% python3 -q
>>> import numpy as np
>>> np.set_printoptions(precision=1, suppress=True, linewidth=120, legacy="1.25")
>>> def rd(a):
...     return np.round(a, 1) + 0
... 
>>> Q, _ = np.linalg.qr(np.array([[-0.5, -0.2, 1.0, -0.4],
...     [0.4, 1.0, 0.6, -1.9],
...     [-1.0, 0.2, 2.9, 0.0],
...     [-0.5, -1.2, 0.5, -0.6]]))
>>> W0 = Q[:, :4]
>>> rd(W0)
array([[-0.4,  0. , -0.1, -0.9],
       [ 0.3, -0.5,  0.7, -0.2],
       [-0.8, -0.5,  0. ,  0.4],
       [-0.4,  0.7,  0.7,  0. ]])
>>> Uu, sig, vt = np.linalg.svd(W0, full_matrices=False)
>>> rd(Uu.T @ W0 @ vt.T)
array([[1., 0., 0., 0.],
       [0., 1., 0., 0.],
       [0., 0., 1., 0.],
       [0., 0., 0., 1.]])
>>> rd(sig / sig[0])
array([1., 1., 1., 1.])
>>> x = np.array([-2, -1, 1, 1])
>>> y = W0 @ x
>>> rd(y)
array([-0.2,  0.5,  2.5,  0.8])
>>> rd(np.linalg.solve(W0, W0[:, 2]))
array([0., 0., 1., 0.])
>>> rd(np.linalg.solve(W0, y + W0[:, 0]))
array([-1., -1.,  1.,  1.])
>>> rd(np.linalg.solve(W0, -3 * y))
array([ 6.,  3., -3., -3.])
>>> rd(np.linalg.solve(W0.T, W0[0]))
array([1., 0., 0., 0.])
>>> Y = np.linalg.inv(W0)
>>> rd(np.linalg.det(W0) * Y)
array([[ 0.4, -0.3,  0.8,  0.4],
       [ 0. ,  0.5,  0.5, -0.7],
       [ 0.1, -0.7,  0. , -0.7],
       [ 0.9,  0.2, -0.4,  0. ]])
>>> rd(np.linalg.det(W0) * np.linalg.det(Y))
1.0
>>> rd(W0 @ Y)
array([[1., 0., 0., 0.],
       [0., 1., 0., 0.],
       [0., 0., 1., 0.],
       [0., 0., 0., 1.]])
>>> rd(np.linalg.inv(Y))
array([[-0.4,  0. , -0.1, -0.9],
       [ 0.3, -0.5,  0.7, -0.2],
       [-0.8, -0.5,  0. ,  0.4],
       [-0.4,  0.7,  0.7,  0. ]])
>>> np.allclose(Y, W0.T)
True
>>> Y = np.array([[-1, 0, -6], [-5, -1, -7]])
>>> W2 = np.kron(Y, W0)
>>> W2.shape
(8, 12)
>>> rd(np.linalg.norm(W2, 2)), rd(np.linalg.norm(Y, 2) * np.linalg.norm(W0, 2))
(10.3, 10.3)
>>> proj = np.triu(np.array([[3, 0, 3, -2], [0, 3, -2, 1], [-1, -1, 0, 1], [-3, -3, -3, 1]]), 1) + np.eye(4)
>>> Y = proj @ W0 @ np.linalg.inv(proj)
>>> rd(np.trace(Y)), rd(np.trace(W0))
(-0.9, -0.9)
>>> np.linalg.matrix_rank(Y)
4
>>> rd(Y)
array([[-1.9, -2.9, -1.3,  0.4],
       [ 1.5,  1.1, -0.8,  1.7],
       [-1.2,  0.1,  4.4, -6.5],
       [-0.4,  0.7,  3.1, -4.5]])
>>> rd(proj @ W0 - W0 @ proj)
array([[-1.6, -2.9, -0.1,  0.4],
       [ 1.2,  1.7, -1.5, -0.3],
       [-0.4,  0.7,  1.9, -1. ],
       [ 0. ,  0. ,  2.5, -2.1]])
